$ ipython --no-banner

In [1]: import numpy as np

In [2]: from numpy import linalg as LA

In [3]: np.set_printoptions(precision=4, suppress=True, linewidth=120, sign=" ")

In [4]: rnd = lambda a: np.round(a, 4) + 0

In [5]: mat = np.loadtxt("data.csv", delimiter=",")

In [6]: mat
Out[6]: 
array([[ 1.,  0.],
       [ 0.,  1.]])

In [7]: x0 = np.array([6, 3])

In [8]: target = mat @ x0

In [9]: target
Out[9]: array([ 6.,  3.])

In [10]: rnd(LA.solve(mat, target + mat[:, 0]))
Out[10]: array([ 7.,  3.])

In [11]: rnd(LA.solve(mat, target))
Out[11]: array([ 6.,  3.])

In [12]: arr = np.loadtxt("a.csv", delimiter=",")

In [13]: arr
Out[13]: 
array([[ 2.,  2., -1.,  0.],
       [ 0.,  0., -3., -3.],
       [ 0.,  0.,  0., -3.],
       [ 0.,  0.,  0., -3.]])

In [14]: rank = LA.matrix_rank(arr)

In [15]: rank
Out[15]: np.int64(3)

In [16]: null = LA.svd(arr)[2][rank:].T

In [17]: rnd(null[:, 0] / null[np.abs(null[:, 0]).round(6).argmax(), 0])
Out[17]: array([ 1., -1.,  0.,  0.])

In [18]: LA.matrix_rank(arr.T @ arr), LA.matrix_rank(arr @ arr.T)
Out[18]: (np.int64(3), np.int64(3))

In [19]: [int(LA.matrix_rank(np.delete(arr, i, axis=0))) for i in range(4)]
Out[19]: [2, 2, 3, 3]

In [20]: null.shape
Out[20]: (4, 1)

In [21]: np.abs(np.diag(LA.qr(arr)[1])) > 1e-9
Out[21]: array([ True, False, False,  True])

In [22]: rnd(arr @ LA.pinv(arr) @ arr)
Out[22]: 
array([[ 2.,  2., -1.,  0.],
       [ 0.,  0., -3., -3.],
       [ 0.,  0.,  0., -3.],
       [ 0.,  0.,  0., -3.]])

In [23]: t = np.radians(45)

In [24]: Rm = np.eye(4)

In [25]: Rm[1, 1] = Rm[0, 0] = np.cos(t)

In [26]: Rm[1, 0], Rm[0, 1] = -np.sin(t), np.sin(t)

In [27]: rnd(Rm)
Out[27]: 
array([[ 0.7071,  0.7071,  0.    ,  0.    ],
       [-0.7071,  0.7071,  0.    ,  0.    ],
       [ 0.    ,  0.    ,  1.    ,  0.    ],
       [ 0.    ,  0.    ,  0.    ,  1.    ]])

In [28]: A2 = arr @ Rm.T

In [29]: rnd(A2)
Out[29]: 
array([[ 2.8284,  0.    , -1.    ,  0.    ],
       [ 0.    ,  0.    , -3.    , -3.    ],
       [ 0.    ,  0.    ,  0.    , -3.    ],
       [ 0.    ,  0.    ,  0.    , -3.    ]])

In [30]: rnd(LA.det(Rm)), rnd(np.trace(Rm))
Out[30]: (np.float64(1.0), np.float64(3.4142))

In [31]: r0, v = Rm[2], Rm[3]

In [32]: r0 @ v
Out[32]: np.float64(0.0)

In [33]: r0 @ r0
Out[33]: np.float64(1.0)

In [34]: p = (r0 @ v) / (r0 @ r0) * r0

In [35]: np.outer(r0, v)
Out[35]: 
array([[ 0.,  0.,  0.,  0.],
       [ 0.,  0.,  0.,  0.],
       [ 0.,  0.,  0.,  1.],
       [ 0.,  0.,  0.,  0.]])

In [36]: p
Out[36]: array([ 0.,  0.,  0.,  0.])

In [37]: rnd(LA.norm(r0 + v) ** 2 + LA.norm(r0 - v) ** 2)
Out[37]: np.float64(4.0)

In [38]: Uu, sv, VT = LA.svd(arr)

In [39]: np.argmax(sv[:-1] / (sv[1:] + 1e-6)) + 1
Out[39]: np.int64(3)

In [40]: A2 = Uu[:, :3] @ np.diag(sv[:3]) @ VT[:3]

In [41]: LA.matrix_rank(A2)
Out[41]: np.int64(3)

In [42]: rnd(LA.norm(arr - A2, 2)), rnd(sv[3])
Out[42]: (np.float64(0.0), np.float64(0.0))

In [43]: rnd(A2)
Out[43]: 
array([[ 2.,  2., -1.,  0.],
       [ 0.,  0., -3., -3.],
       [ 0.,  0.,  0., -3.],
       [ 0.,  0.,  0., -3.]])

In [44]: rng = np.random.default_rng(662079)

In [45]: M = rng.normal(size=(25, 3)) + 3 * np.array([6, 2, 5])

In [46]: rnd(M)
Out[46]: 
array([[ 16.7524,   4.6939,  15.1506],
       [ 17.7469,   6.6728,  16.1888],
       [ 18.1613,   8.2714,  15.2401],
       [ 18.4327,   6.3143,  14.4883],
       [ 18.4639,   5.409 ,  13.6766],
       [ 17.1767,   6.327 ,  16.4168],
       [ 18.2578,   5.2863,  15.075 ],
       [ 18.2451,   5.0808,  16.0381],
       [ 16.6413,   6.8758,  14.1637],
       [ 17.3636,   5.7402,  15.6979],
       [ 15.7518,   6.5483,  15.059 ],
       [ 19.4379,   4.3452,  15.7795],
       [ 17.8519,   4.9965,  13.6288],
       [ 19.7539,   4.3927,  14.5599],
       [ 19.3993,   5.4884,  15.2162],
       [ 17.0325,   6.8015,  14.99  ],
       [ 19.3072,   6.0503,  15.2463],
       [ 15.4747,   5.7175,  12.5741],
       [ 18.0274,   6.2533,  15.2187],
       [ 18.7391,   4.9855,  14.4976],
       [ 16.5924,   6.6407,  14.5486],
       [ 16.5413,   5.0883,  14.7347],
       [ 17.8295,   5.1751,  14.1858],
       [ 18.3991,   6.4212,  14.5133],
       [ 18.6684,   6.3852,  15.8781]])

In [47]: G = np.cov(M, rowvar=False)

In [48]: rnd(M.std(axis=0))
Out[48]: array([ 1.113 ,  0.9026,  0.8604])

In [49]: rnd(np.corrcoef(M[:, 0], M[:, 2])[0, 1])
Out[49]: np.float64(0.2727)

In [50]: np.argsort(-M.std(axis=0).round(6), kind="stable")
Out[50]: array([ 0,  1,  2])

In [51]: rnd(np.polyfit(M[:, 0], M[:, 2], 1))
Out[51]: array([  0.2108,  11.1494])

In [52]: np.argwhere(np.triu(np.abs(np.corrcoef(M.T)) > 0.8, 1))
Out[52]: array([], shape=(0, 2), dtype=int64)

In [53]: rnd(np.median(M, axis=0))
Out[53]: array([ 18.0274,   5.7402,  15.059 ])

In [54]: [round(float(x), 4) for x in LA.svd(M, compute_uv=False)[:3]]
Out[54]: [119.9934, 5.3279, 3.4292]

In [55]: rnd(np.abs(LA.svd(M)[2][-1]))
Out[55]: array([ 0.4189,  0.5551,  0.7185])

In [56]: rnd(LA.norm(M, 2) / LA.norm(M))
Out[56]: np.float64(0.9986)

In [57]: np.argsort(-LA.norm(M, axis=0).round(6), kind="stable")[:3]
Out[57]: array([ 0,  2,  1])

In [58]: LA.matrix_rank(M, rtol=0.1)
Out[58]: np.int64(1)

In [59]: proj = M @ LA.solve(M.T @ M, M.T)

In [60]: rnd(np.trace(proj))
Out[60]: np.float64(3.0)

In [61]: rnd(LA.eigvalsh(proj))
Out[61]: 
array([ 0.,  0.,  0.,  0.,  0.,  0.,  0.,  0.,  0.,  0.,  0.,  0.,  0.,  0.,  0.,  0.,  0.,  0.,  0.,  0.,  0.,  0.,
        1.,  1.,  1.])

In [62]: rnd(proj @ M[:, 0])
Out[62]: 
array([ 16.7524,  17.7469,  18.1613,  18.4327,  18.4639,  17.1767,  18.2578,  18.2451,  16.6413,  17.3636,  15.7518,
        19.4379,  17.8519,  19.7539,  19.3993,  17.0325,  19.3072,  15.4747,  18.0274,  18.7391,  16.5924,  16.5413,
        17.8295,  18.3991,  18.6684])

In [63]: D = LA.norm(M[:, None] - M[None], axis=-1)

In [64]: D[16].round(6).argsort(kind="stable")[:4]
Out[64]: array([ 16,  14,  24,   3])

In [65]: np.unravel_index(D.round(6).argmax(), D.shape)
Out[65]: (np.int64(11), np.int64(17))

In [66]: np.flatnonzero(D[16] < D.mean() / 2)
Out[66]: array([ 14,  16,  24])

In [67]: K = np.array([[1, -27, 9], [3, -9, 3], [4, -18, 6], [2, -3, 1]])

In [68]: LA.cond(K) > 100
Out[68]: np.True_

In [69]: LA.matrix_rank(K, rtol=0.1)
Out[69]: np.int64(2)

In [70]: feats = np.loadtxt("out9.csv", delimiter=",")

In [71]: rnd(feats)
Out[71]: 
array([[ 0.2175, -0.6586,  0.3228,  0.1011],
       [-0.6586,  2.6848, -0.354 , -0.3858],
       [ 0.3228, -0.354 ,  1.0416,  0.0781],
       [ 0.1011, -0.3858,  0.0781,  0.0562]])

In [72]: Uu, sv, VT = LA.svd(feats)

In [73]: np.argmax(sv[:-1] / (sv[1:] + 1e-6)) + 1
Out[73]: np.int64(2)

In [74]: A2 = Uu[:, :2] @ np.diag(sv[:2]) @ VT[:2]

In [75]: rnd(np.abs(feats - A2).max())
Out[75]: np.float64(0.0)

In [76]: LA.matrix_rank(A2)
Out[76]: np.int64(2)

In [77]: rnd(LA.norm(feats - A2) / LA.norm(feats))
Out[77]: np.float64(0.0)

In [78]: A = np.array([[-7, 8, -9], [7, -3, 6], [7, -4, -3]])

In [79]: A[-1] = A[0] + 5 * A[1]

In [80]: A
Out[80]: 
array([[-7,  8, -9],
       [ 7, -3,  6],
       [28, -7, 21]])

In [81]: Uu, sv, VT = LA.svd(A)

In [82]: V = VT[:(sv > 1e-8).sum()]

In [83]: x0 = A[1] + -3 * A[2] + rng.integers(2) * np.eye(3)[1]

In [84]: x0
Out[84]: array([-77.,  18., -57.])

In [85]: np.allclose(V.T @ V @ x0, x0)
Out[85]: True

In [86]: LA.matrix_rank(np.vstack([A, x0]))
Out[86]: np.int64(2)

In [87]: rnd(LA.norm(x0 - V.T @ V @ x0))
Out[87]: np.float64(0.0)

In [88]: A2 = A / np.sqrt((A ** 2).mean(axis=1, keepdims=True))

In [89]: rnd(LA.norm(A2, axis=1))
Out[89]: array([ 1.7321,  1.7321,  1.7321])

In [90]: Uu, sv, VT = LA.svd(A, full_matrices=False)

In [91]: Uu.shape, sv.shape, VT.shape
Out[91]: ((3, 3), (3,), (3, 3))

In [92]: rnd(sv / sv[0])
Out[92]: array([ 1.    ,  0.1564,  0.    ])

In [93]: np.allclose(Uu * sv @ VT, A)
Out[93]: True

In [94]: rnd(VT @ VT.T)
Out[94]: 
array([[ 1.,  0.,  0.],
       [ 0.,  1.,  0.],
       [ 0.,  0.,  1.]])

In [95]: (sv > 1e-8).sum()
Out[95]: np.int64(2)

In [96]: [round(float(x), 4) for x in LA.svd(A, compute_uv=False)[:3]]
Out[96]: [39.0473, 6.1083, 0.0]

In [97]: LA.matrix_rank(A, rtol=0.1)
Out[97]: np.int64(2)

In [98]: rnd(LA.det(A))
Out[98]: np.float64(0.0)

In [99]: (A - A.T) / 2
Out[99]: 
array([[  0. ,   0.5, -18.5],
       [ -0.5,   0. ,   6.5],
       [ 18.5,  -6.5,   0. ]])

In [100]: np.trace(A)
Out[100]: np.int64(11)

In [101]: np.allclose(A @ A.T, A.T @ A)
Out[101]: False

In [102]: (A + A.T) / 2
Out[102]: 
array([[-7. ,  7.5,  9.5],
       [ 7.5, -3. , -0.5],
       [ 9.5, -0.5, 21. ]])

In [103]: m1 = np.load("arr.npy")

In [104]: m1
Out[104]: 
array([[-2., -1.,  0.],
       [-1.,  1., -1.],
       [ 0., -1., -1.]])

In [105]: vals, V = LA.eigh(m1)

In [106]: x0 = np.array([2, 2, 3])

In [107]: rnd(x0 @ m1 @ x0 / (x0 @ x0)), rnd(vals[0]), rnd(vals[-1])
Out[107]: (np.float64(-1.9412), np.float64(-2.3772), np.float64(1.6511))

In [108]: rnd(LA.eigvalsh(m1[1:, 1:]))
Out[108]: array([-1.4142,  1.4142])

In [109]: rnd(V * np.maximum(vals, 0) @ V.T)
Out[109]: 
array([[ 0.1017, -0.3715,  0.1401],
       [-0.3715,  1.3564, -0.5116],
       [ 0.1401, -0.5116,  0.193 ]])

In [110]: np.abs(m1).sum(axis=1).max(), rnd(np.abs(vals).max())
Out[110]: (np.float64(3.0), np.float64(2.3772))

In [111]: J = np.array([[-2, 1, 0, 0, 0, 0],
     ...:     [-2, 2, 0, 0, 0, 0],
     ...:     [-1, 0, 0, 0, 0, 0],
     ...:     [0, 0, -2, 1, 0, 0],
     ...:     [0, 0, -2, 2, 0, 0],
     ...:     [0, 0, -1, 0, 0, 0],
     ...:     [0, 0, 0, 0, -2, 1],
     ...:     [0, 0, 0, 0, -2, 2],
     ...:     [0, 0, 0, 0, -1, 0]])

In [112]: blk = np.stack([J, -3 * J, J[::-1]])

In [113]: np.einsum("bij,cij->bc", blk, blk)
Out[113]: 
array([[  42, -126,   12],
       [-126,  378,  -36],
       [  12,  -36,   42]])

In [114]: blk.shape
Out[114]: (3, 9, 6)

In [115]: r0, v = J[4], J[1]

In [116]: r0 @ v
Out[116]: np.int64(0)

In [117]: p = (r0 @ v) / (r0 @ r0) * r0

In [118]: p
Out[118]: array([ 0.,  0., -0.,  0.,  0.,  0.])

In [119]: (v - p) @ r0
Out[119]: np.float64(0.0)

In [120]: x0 = np.array([2, 0, 3, 3, 2, 3])

In [121]: target = J @ x0

In [122]: target
Out[122]: array([-4, -4, -2, -3,  0, -3, -1,  2, -2])

In [123]: rnd(LA.lstsq(J, target)[0])
Out[123]: array([ 2.,  0.,  3.,  3.,  2.,  3.])

In [124]: target = target + 0.3 * rng.normal(size=9)

In [125]: rnd(target)
Out[125]: array([-3.5161, -4.0684, -1.9608, -3.5228, -0.1076, -2.669 , -1.0246,  2.275 , -2.3231])

In [126]: coef, *_ = LA.lstsq(J, target)

In [127]: rnd(LA.norm(target - J @ coef))
Out[127]: np.float64(0.6308)

In [128]: coef.round()
Out[128]: array([ 2., -0.,  3.,  3.,  2.,  3.])

In [129]: rnd(J.T @ (target - J @ coef))
Out[129]: array([ 0.,  0.,  0.,  0.,  0.,  0.])
